In [1]: import numpy as np

In [2]: np.set_printoptions(precision=1, suppress=True, linewidth=140, floatmode="fixed")

In [3]: def rnd(a):
   ...:     return np.round(a, 1) + 0
   ...: 

In [4]: data = np.load("w.npy")

In [5]: rnd(data)
Out[5]: 
array([[-5.3, -6.9,  4.8],
       [-7.9, -6.1,  0.0],
       [ 6.8,  6.8, -2.8],
       [ 5.6,  6.9, -4.5],
       [-6.6, -0.6, -7.5],
       [-8.1, -5.9, -0.4],
       [-2.3, -6.2,  7.5],
       [-3.9, -6.7,  6.3],
       [-7.3, -6.6,  1.7],
       [ 7.8,  2.7,  5.6],
       [-1.3, -5.8,  8.1],
       [-8.3, -4.8, -2.7],
       [-6.3, -6.9,  3.6],
       [ 6.5,  0.5,  7.6],
       [ 6.1,  0.0,  8.0],
       [-2.4,  3.5, -9.1],
       [ 2.9,  6.4, -7.1],
       [-5.6, -6.9,  4.5],
       [-8.0, -3.0, -5.2],
       [-7.5, -6.5,  1.4],
       [ 8.3,  4.5,  3.1],
       [-0.5, -5.4,  8.4],
       [ 8.2,  5.7,  1.0],
       [ 1.5,  5.8, -8.0],
       [-7.7, -6.4,  0.8],
       [-8.0, -3.1, -5.1]])

In [6]: idx = data[:, 1] > np.median(data[:, 1])

In [7]: r0 = data[idx].mean(axis=0) - data[~idx].mean(axis=0)

In [8]: rnd(r0)
Out[8]: array([ 7.8,  9.0, -5.3])

In [9]: np.argsort(-np.abs(r0).round(6), kind="stable")
Out[9]: array([1, 0, 2])

In [10]: rnd((((data - data.mean(axis=0)) @ r0 > 0) == idx).mean())
Out[10]: np.float64(0.9)

In [11]: out = np.array([[-1, -1], [2, 0]])

In [12]: M = np.tile(out, (2, 2))

In [13]: M
Out[13]: 
array([[-1, -1, -1, -1],
       [ 2,  0,  2,  0],
       [-1, -1, -1, -1],
       [ 2,  0,  2,  0]])

In [14]: rnd(np.linalg.norm(M[1] - M[2]))
Out[14]: np.float64(4.5)

In [15]: rnd(np.linalg.norm(M[1], 1)), rnd(np.linalg.norm(M[1], np.inf))
Out[15]: (np.float64(4.0), np.float64(2.0))

In [16]: rnd(np.linalg.norm(M, "nuc"))
Out[16]: np.float64(6.3)

In [17]: rnd(np.linalg.norm(M, axis=0))
Out[17]: array([3.2, 1.4, 3.2, 1.4])

In [18]: np.linalg.norm(M, axis=1).argmax()
Out[18]: np.int64(1)

In [19]: rnd(np.linalg.norm(M, axis=1))
Out[19]: array([2.0, 2.8, 2.0, 2.8])

In [20]: arr = np.load("sample5.npy")

In [21]: arr
Out[21]: 
array([[ 1,  0,  0],
       [ 1, -2,  0],
       [-1,  1, -2]])

In [22]: out = arr[0, 0] * arr[1:] - np.outer(arr[1:, 0], arr[0])

In [23]: out
Out[23]: 
array([[ 0, -2,  0],
       [ 0,  1, -2]])

In [24]: arr[:, 0] / arr[0, 0]
Out[24]: array([ 1.0,  1.0, -1.0])

In [25]: np.linalg.matrix_rank(out), np.linalg.matrix_rank(arr)
Out[25]: (np.int64(2), np.int64(3))

In [26]: feats = np.load("test13.npy")

In [27]: rnd(feats)
Out[27]: 
array([[0.5, 0.2, 0.3, 0.0],
       [0.1, 0.4, 0.2, 0.2],
       [0.0, 0.0, 1.0, 0.0],
       [0.1, 0.1, 0.3, 0.4]])

In [28]: q, V = np.linalg.qr(feats[:, :2])[0], np.linalg.qr(feats[:, 2:])[0]

In [29]: sig = np.linalg.svd(q.T @ V, compute_uv=False)

In [30]: (sig > 0.9).sum()
Out[30]: np.int64(0)

In [31]: rnd(np.degrees(np.arccos(sig.clip(0, 1))))
Out[31]: array([42.0, 73.7])

In [32]: rnd(feats @ feats)
Out[32]: 
array([[0.3, 0.1, 0.5, 0.0],
       [0.1, 0.2, 0.5, 0.2],
       [0.0, 0.0, 1.0, 0.0],
       [0.2, 0.1, 0.5, 0.2]])

In [33]: rnd(np.sort(np.abs(np.linalg.eigvals(feats))))
Out[33]: array([0.2, 0.4, 0.7, 1.0])

In [34]: rnd(np.trace(feats))
Out[34]: np.float64(2.3)

In [35]: rnd(np.linalg.matrix_power(feats, 2))
Out[35]: 
array([[0.3, 0.1, 0.5, 0.0],
       [0.1, 0.2, 0.5, 0.2],
       [0.0, 0.0, 1.0, 0.0],
       [0.2, 0.1, 0.5, 0.2]])

In [36]: rnd(np.abs(np.linalg.eigvals(feats)).max())
Out[36]: np.float64(1.0)

In [37]: np.allclose(feats @ feats.T, feats.T @ feats)
Out[37]: False

In [38]: rnd((feats - feats.T) / 2)
Out[38]: 
array([[ 0.0,  0.0,  0.2, -0.1],
       [ 0.0,  0.0,  0.1,  0.1],
       [-0.2, -0.1,  0.0, -0.1],
       [ 0.1, -0.1,  0.1,  0.0]])

In [39]: K = np.load("mat.npy")

In [40]: K
Out[40]: 
array([[-4.4,  1.2, -2.0],
       [-4.8, -0.7, -1.1],
       [ 0.6, -4.5,  2.1],
       [ 0.6, -4.9, -0.9],
       [ 2.2, -4.4, -0.6],
       [-4.7, -1.5,  0.9],
       [-2.7,  4.1, -0.6],
       [ 1.7, -1.5,  4.4],
       [ 2.5,  0.8,  4.3],
       [ 4.6,  0.9,  1.8],
       [-1.4, -0.7,  4.8],
       [-4.2, -1.6,  2.2],
       [ 4.7, -1.7, -0.7],
       [-4.0,  2.7, -1.2],
       [-0.5,  0.6, -4.9],
       [ 3.2,  3.5, -1.5],
       [ 3.4, -1.8,  3.2],
       [-0.6,  3.0, -3.9],
       [ 1.3, -2.9, -3.9],
       [-2.4,  3.9,  2.0],
       [-1.8, -4.5,  1.3],
       [ 3.2, -3.8, -0.6]])

In [41]: Ac = K - K.mean(axis=0)

In [42]: U, sig, VT = np.linalg.svd(Ac, full_matrices=False)

In [43]: (np.sign(U[:, 0]) == np.sign(U[0, 0])).astype(int)
Out[43]: array([1, 1, 0, 0, 0, 1, 1, 0, 0, 0, 0, 1, 0, 1, 1, 1, 0, 1, 0, 1, 0, 0])

In [44]: rnd(VT[0] * np.sign(VT[0, np.abs(VT[0]).argmax()]))
Out[44]: array([ 0.8, -0.6,  0.3])

In [45]: np.abs(VT[0]).argmax()
Out[45]: np.int64(0)

In [46]: rnd(Ac.mean(axis=0))
Out[46]: array([0.0, 0.0, 0.0])

In [47]: rk = np.linalg.matrix_rank(data)

In [48]: rk
Out[48]: np.int64(2)

In [49]: N = np.linalg.svd(data)[2][rk:].T

In [50]: [int(np.linalg.matrix_rank(data[:i])) for i in range(1, len(data) + 1)]
Out[50]: [1, 2, 2, 2, 2, 2, 2, 2, 2, 2, 2, 2, 2, 2, 2, 2, 2, 2, 2, 2, 2, 2, 2, 2, 2, 2]

In [51]: rnd(N[:, 0] / N[np.abs(N[:, 0]).round(6).argmax(), 0])
Out[51]: array([-0.8,  1.0,  0.6])

In [52]: [int(np.linalg.matrix_rank(data[:, :j + 1])) for j in range(3)]
Out[52]: [1, 2, 2]

In [53]: idx = K[:, 2] > np.median(K[:, 2])

In [54]: r0 = K[idx].mean(axis=0) - K[~idx].mean(axis=0)

In [55]: (((K - K.mean(axis=0)) @ r0 > 0) == idx).mean()
Out[55]: np.float64(1.0)

In [56]: np.argsort(-np.abs(r0).round(6), kind="stable")
Out[56]: array([2, 1, 0])

In [57]: rnd(r0)
Out[57]: array([ 0.0, -0.8,  4.5])

In [58]: vec = np.array([2, 1, 5])

In [59]: y = K @ vec

In [60]: rnd(y)
Out[60]: 
array([-17.6, -15.8,   7.2,  -8.2,  -3.0,  -6.4,  -4.3,  23.9,  27.3,  19.1,  20.5,   1.0,   4.2, -11.3, -24.9,   2.4,  21.0, -17.7, -19.8,
         9.1,  -1.6,  -0.4])

In [61]: rnd(np.linalg.pinv(K) @ K)
Out[61]: 
array([[1.0, 0.0, 0.0],
       [0.0, 1.0, 0.0],
       [0.0, 0.0, 1.0]])

In [62]: rnd(np.linalg.lstsq(K, y)[0])
Out[62]: array([2.0, 1.0, 5.0])

In [63]: rng = np.random.default_rng(18)

In [64]: y = y + 0.1 * rng.normal(size=22)

In [65]: rnd(y)
Out[65]: 
array([-17.6, -15.9,   7.3,  -8.3,  -2.8,  -6.3,  -4.3,  24.0,  27.5,  19.4,  20.4,   1.1,   4.3, -11.3, -24.8,   2.5,  21.1, -17.8, -19.8,
         9.1,  -1.6,  -0.4])

In [66]: coef, *_ = np.linalg.lstsq(K, y)

In [67]: [round(float(np.linalg.norm(np.linalg.solve(K.T @ K + lam * np.eye(3), K.T @ y))), 2) for lam in (0, 1, 10, 100)]
Out[67]: [5.49, 5.45, 5.15, 3.35]

In [68]: rnd(K.T @ (y - K @ coef))
Out[68]: array([0.0, 0.0, 0.0])

In [69]: rnd(coef)
Out[69]: array([2.0, 1.0, 5.0])

In [70]: W0 = np.loadtxt("block19.csv", delimiter=",")

In [71]: rnd(W0)
Out[71]: 
array([[-1.0, -0.2, -0.2],
       [-0.2, -0.5,  0.9],
       [-0.3,  0.9,  0.4]])

In [72]: t = np.radians(15)

In [73]: R = np.eye(3)

In [74]: R[1, 1] = R[0, 0] = np.cos(t)

In [75]: R[1, 0], R[0, 1] = -np.sin(t), np.sin(t)

In [76]: rnd(R)
Out[76]: 
array([[ 1.0,  0.3,  0.0],
       [-0.3,  1.0,  0.0],
       [ 0.0,  0.0,  1.0]])

In [77]: out = W0 @ R.T

In [78]: rnd(np.linalg.det(R)), rnd(np.trace(R))
Out[78]: (np.float64(1.0), np.float64(2.9))

In [79]: rnd(np.linalg.svd(W0, compute_uv=False)), rnd(np.linalg.svd(out, compute_uv=False))
Out[79]: (array([1.0, 1.0, 1.0]), array([1.0, 1.0, 1.0]))

In [80]: np.allclose(np.linalg.norm(W0, axis=1), np.linalg.norm(out, axis=1))
Out[80]: True

In [81]: np.allclose(W0 @ W0.T, out @ out.T)
Out[81]: True

In [82]: out = np.linalg.inv(R)

In [83]: (np.abs(out) > 1e-9).astype(int)
Out[83]: 
array([[1, 1, 0],
       [1, 1, 0],
       [0, 0, 1]])

In [84]: rnd(np.linalg.det(R) * out)
Out[84]: 
array([[ 1.0, -0.3,  0.0],
       [ 0.3,  1.0,  0.0],
       [ 0.0,  0.0,  1.0]])

In [85]: rnd(out)
Out[85]: 
array([[ 1.0, -0.3,  0.0],
       [ 0.3,  1.0,  0.0],
       [ 0.0,  0.0,  1.0]])

In [86]: rnd(np.linalg.det(R) * np.linalg.det(out))
Out[86]: np.float64(1.0)

In [87]: rnd(np.linalg.inv(out))
Out[87]: 
array([[ 1.0,  0.3,  0.0],
       [-0.3,  1.0,  0.0],
       [ 0.0,  0.0,  1.0]])

In [88]: rnd(np.linalg.slogdet(R)[0])
Out[88]: np.float64(1.0)

In [89]: gram = W0.T @ W0

In [90]: np.allclose(gram, gram.T)
Out[90]: True

In [91]: rnd(gram)
Out[91]: 
array([[1.0, 0.0, 0.0],
       [0.0, 1.0, 0.0],
       [0.0, 0.0, 1.0]])

In [92]: (W0 @ W0.T).shape
Out[92]: (3, 3)

In [93]: E = np.load("out15.npy")

In [94]: E
Out[94]: 
array([[19.8, 20.7,  1.2],
       [20.0, 17.5, -0.4],
       [20.8, 19.3, -1.2],
       [21.1, 19.7, -1.3],
       [19.4, 20.9,  0.4],
       [19.4, 19.6,  0.6],
       [21.1, 19.7,  1.9],
       [22.2, 19.3, -1.7],
       [19.9, 18.9, -1.7],
       [19.2, 19.5, -0.4],
       [20.3, 20.8, -0.4],
       [20.3, 19.1, -1.2],
       [18.6, 19.6, -0.3],
       [19.6, 19.7,  0.6],
       [19.3, 20.6,  0.0],
       [18.4, 20.8, -1.0],
       [19.9, 19.0,  0.3],
       [18.3, 18.6,  0.4],
       [18.9, 19.8, -0.4],
       [19.2, 18.2,  0.5],
       [21.5, 20.4, -0.2]])

In [95]: out = np.c_[E[:, :2] @ np.array([[-4, -2], [5, 1]]), np.array([1, -1, 2, 0, -2, -3, -3, 2, 2, -3, 0, 0, 2, -2, 0, 1, 0, 0, 0, 1, -2])]

In [96]: rnd(out)
Out[96]: 
array([[ 24.3, -18.9,   1.0],
       [  7.5, -22.5,  -1.0],
       [ 13.3, -22.3,   2.0],
       [ 14.1, -22.5,   0.0],
       [ 26.9, -17.9,  -2.0],
       [ 20.4, -19.2,  -3.0],
       [ 14.1, -22.5,  -3.0],
       [  7.7, -25.1,   2.0],
       [ 14.9, -20.9,   2.0],
       [ 20.7, -18.9,  -3.0],
       [ 22.8, -19.8,   0.0],
       [ 14.3, -21.5,   0.0],
       [ 23.6, -17.6,   2.0],
       [ 20.1, -19.5,  -2.0],
       [ 25.8, -18.0,   0.0],
       [ 30.4, -16.0,   1.0],
       [ 15.4, -20.8,   0.0],
       [ 19.8, -18.0,   0.0],
       [ 23.4, -18.0,   0.0],
       [ 14.2, -20.2,   1.0],
       [ 16.0, -22.6,  -2.0]])

In [97]: np.linalg.matrix_rank(out)
Out[97]: np.int64(3)

In [98]: rnd(np.linalg.norm(out - E @ np.linalg.lstsq(E, out)[0], axis=0))
Out[98]: array([0.0, 0.0, 6.3])

In [99]: rnd(np.linalg.lstsq(E, out[:, 0])[0])
Out[99]: array([-4.0,  5.0,  0.0])
